% ipython --no-banner

In [1]: import numpy as np

In [2]: np.set_printoptions(precision=2, suppress=True, linewidth=160)

In [3]: data = np.load("arr.npy")

In [4]: data
Out[4]: 
array([[ 1.  ,  0.  ,  0.  ,  0.  ,  0.  ,  0.  ,  0.  ,  0.  ],
       [ 0.  ,  1.  ,  0.  ,  0.  ,  0.  ,  0.  ,  0.  ,  0.  ],
       [ 0.  ,  0.  ,  1.  ,  0.  ,  0.  ,  0.  ,  0.  ,  0.  ],
       [ 0.  ,  0.  ,  0.  ,  0.5 ,  0.  ,  0.  , -0.87,  0.  ],
       [ 0.  ,  0.  ,  0.  ,  0.  ,  1.  ,  0.  ,  0.  ,  0.  ],
       [ 0.  ,  0.  ,  0.  ,  0.  ,  0.  ,  1.  ,  0.  ,  0.  ],
       [ 0.  ,  0.  ,  0.  ,  0.87,  0.  ,  0.  ,  0.5 ,  0.  ],
       [ 0.  ,  0.  ,  0.  ,  0.  ,  0.  ,  0.  ,  0.  ,  1.  ]])

In [5]: np.allclose(data @ data.T, data.T @ data)
Out[5]: True

In [6]: np.linalg.determinant(data)
---------------------------------------------------------------------------
AttributeError                            Traceback (most recent call last)
Cell In[6], line 1
----> 1 np.linalg.determinant(data)

AttributeError: module 'numpy.linalg' has no attribute 'determinant'

In [7]: data @ data
Out[7]: 
array([[ 1.  ,  0.  ,  0.  ,  0.  ,  0.  ,  0.  ,  0.  ,  0.  ],
       [ 0.  ,  1.  ,  0.  ,  0.  ,  0.  ,  0.  ,  0.  ,  0.  ],
       [ 0.  ,  0.  ,  1.  ,  0.  ,  0.  ,  0.  ,  0.  ,  0.  ],
       [ 0.  ,  0.  ,  0.  , -0.5 ,  0.  ,  0.  , -0.87,  0.  ],
       [ 0.  ,  0.  ,  0.  ,  0.  ,  1.  ,  0.  ,  0.  ,  0.  ],
       [ 0.  ,  0.  ,  0.  ,  0.  ,  0.  ,  1.  ,  0.  ,  0.  ],
       [ 0.  ,  0.  ,  0.  ,  0.87,  0.  ,  0.  , -0.5 ,  0.  ],
       [ 0.  ,  0.  ,  0.  ,  0.  ,  0.  ,  0.  ,  0.  ,  1.  ]])

In [8]: (data - data.T) / 2
Out[8]: 
array([[ 0.  ,  0.  ,  0.  ,  0.  ,  0.  ,  0.  ,  0.  ,  0.  ],
       [ 0.  ,  0.  ,  0.  ,  0.  ,  0.  ,  0.  ,  0.  ,  0.  ],
       [ 0.  ,  0.  ,  0.  ,  0.  ,  0.  ,  0.  ,  0.  ,  0.  ],
       [ 0.  ,  0.  ,  0.  ,  0.  ,  0.  ,  0.  , -0.87,  0.  ],
       [ 0.  ,  0.  ,  0.  ,  0.  ,  0.  ,  0.  ,  0.  ,  0.  ],
       [ 0.  ,  0.  ,  0.  ,  0.  ,  0.  ,  0.  ,  0.  ,  0.  ],
       [ 0.  ,  0.  ,  0.  ,  0.87,  0.  ,  0.  ,  0.  ,  0.  ],
       [ 0.  ,  0.  ,  0.  ,  0.  ,  0.  ,  0.  ,  0.  ,  0.  ]])

In [9]: round(np.linalg.det(data), 2)
Out[9]: np.float64(1.0)

In [10]: np.sort(np.abs(np.linalg.eigvals(data)))
Out[10]: array([1., 1., 1., 1., 1., 1., 1., 1.])

In [11]: feats = np.loadtxt("w.csv", delimiter=",")

In [12]: feats
Out[12]: 
array([[1., 0., 1., 2., 2., 0., 0., 3., 1., 0.],
       [0., 0., 1., 3., 3., 2., 2., 0., 2., 3.],
       [2., 3., 1., 3., 2., 0., 0., 3., 0., 3.],
       [3., 0., 1., 2., 0., 2., 3., 3., 1., 2.],
       [1., 2., 0., 2., 0., 1., 1., 0., 0., 3.],
       [3., 1., 2., 0., 3., 3., 0., 0., 3., 2.],
       [0., 3., 3., 2., 3., 0., 0., 3., 2., 2.],
       [0., 1., 0., 3., 3., 1., 3., 1., 2., 2.],
       [0., 3., 0., 3., 1., 0., 3., 3., 1., 1.],
       [1., 0., 2., 3., 0., 0., 3., 1., 3., 3.]])

In [13]: vec = np.array([3, 1, -3, 4, -5, -4, 4, -2, -3, 3])

In [14]: target = feats @ vec

In [15]: target
Out[15]: array([-11.,  -3.,  11.,  15.,  22., -26., -19.,   4.,  16.,  19.])

In [16]: np.linalg.solve(feats, -2 * target)
Out[16]: array([-6., -2.,  6., -8., 10.,  8., -8.,  4.,  6., -6.])

In [17]: np.linalg.solve(feats, target + feats[:, 9])
Out[17]: array([ 3.,  1., -3.,  4., -5., -4.,  4., -2., -3.,  4.])
